$ python -q
>>> import numpy as np
>>> import numpy.linalg as la
>>> np.set_printoptions(suppress=True, linewidth=100)
>>> W0 = np.load("arr.npy")
>>> print(W0)
[[-1.2   0.   -0.4 ]
 [ 0.72  0.    0.24]]
>>> U, s, VT = la.svd(W0)
>>> print(np.argmax(s[:-1] / (s[1:] + 1e-6)) + 1)
1
>>> other = U[:, :1] @ np.diag(s[:1]) @ VT[:1]
>>> print(la.matrix_rank(other))
1
>>> print(la.matrix_rank(W0, rtol=0.05))
1
>>> print(round(float(la.norm(W0 - other) / la.norm(W0)), 2))
0.0
>>> def softmax(z):
...     e = np.exp(z - z.max(axis=-1, keepdims=True))
...     return e / e.sum(axis=-1, keepdims=True)
... 
>>> print(softmax(W0).sum(axis=1))
[1. 1.]
>>> print(np.round(softmax(W0[1] + -2), 2))
[0.47 0.23 0.29]
>>> print(np.round(softmax(10 * W0[1]), 2) + 0)
[0.99 0.   0.01]
>>> S = W0 @ W0.T / np.sqrt(3)
>>> print(np.round(softmax(S + np.triu(np.full(S.shape, -np.inf), 1)), 2))
[[1.   0.  ]
 [0.29 0.71]]
>>> print(softmax(S).round(6).argmax(axis=1))
[0 1]
>>> rk = la.matrix_rank(W0)
>>> print(rk)
1
>>> N = la.svd(W0)[2][rk:].T
>>> print(la.matrix_rank(W0.T @ W0), la.matrix_rank(W0 @ W0.T))
1 1
>>> print(np.allclose(W0 @ N, 0))
True
>>> print([int(la.matrix_rank(np.delete(W0, i, axis=0))) for i in range(2)])
[1, 1]
>>> print([round(float(x), 2) for x in la.svd(W0, compute_uv=False)[:3]])
[1.48, 0.0]
>>> other = W0 / la.norm(W0, axis=1, keepdims=True)
>>> cov = other @ other.T
>>> print(np.degrees(np.arccos(np.clip(cov[0, 1], -1, 1))))
180.0
>>> print((cov - 2 * np.eye(2)).round(6).argmax(axis=1))
[0 0]
>>> print(cov[0].round(2))
[ 1. -1.]
>>> print(cov.round(2))
[[ 1. -1.]
 [-1.  1.]]
>>> J = np.array([[-7, 0, -5, 4], [-1, 7, -5, 0], [7, 8, 7, 4]])
>>> J[1] = J[2]
>>> print(J)
[[-7  0 -5  4]
 [ 7  8  7  4]
 [ 7  8  7  4]]
>>> # row 2 repeats row 1
>>> rk = la.matrix_rank(J)
>>> print(rk)
2
>>> N = la.svd(J)[2][rk:].T
>>> print(la.matrix_rank(J.T @ J), la.matrix_rank(J @ J.T))
2 2
>>> print(np.allclose(J @ N, 0))
True
>>> print([int(la.matrix_rank(J[:, :j + 1])) for j in range(4)])
[1, 2, 2, 2]
>>> print(N.shape)
(4, 2)
>>> print([int(la.matrix_rank(np.delete(J, i, axis=0))) for i in range(3)])
[1, 2, 2]
>>> X = -2 * np.eye(3) + np.eye(3, k=1)
>>> print(X)
[[-2.  1.  0.]
 [ 0. -2.  1.]
 [ 0.  0. -2.]]
>>> rng = np.random.default_rng(96)
>>> other = X + rng.integers(-2, 3, (3, 2)) @ rng.integers(-2, 3, (2, 3))
>>> print(other)
[[ 2.  0.  5.]
 [ 4. -3.  6.]
 [-2.  0. -4.]]
>>> print(np.abs(other - X).sum(axis=1))
[10. 10.  4.]
>>> print(other - X)
[[ 4. -1.  5.]
 [ 4. -1.  5.]
 [-2.  0. -2.]]
>>> print(np.trace(other))
-5.0
>>> print(np.allclose(other, other.T))
False
>>> print(np.allclose(other @ other.T, other.T @ other))
False
>>> print(np.round(la.det(other), 2))
-6.0
>>> q = X.astype(float).copy()
>>> for j in range(3):
...     q[:, j] -= q[:, :j] @ (q[:, :j].T @ q[:, j])
...     q[:, j] /= la.norm(q[:, j])
... 
>>> print(q)
[[-1.  0.  0.]
 [ 0. -1.  0.]
 [ 0.  0. -1.]]
>>> print(q.T @ X)
[[ 2. -1.  0.]
 [ 0.  2. -1.]
 [ 0.  0.  2.]]
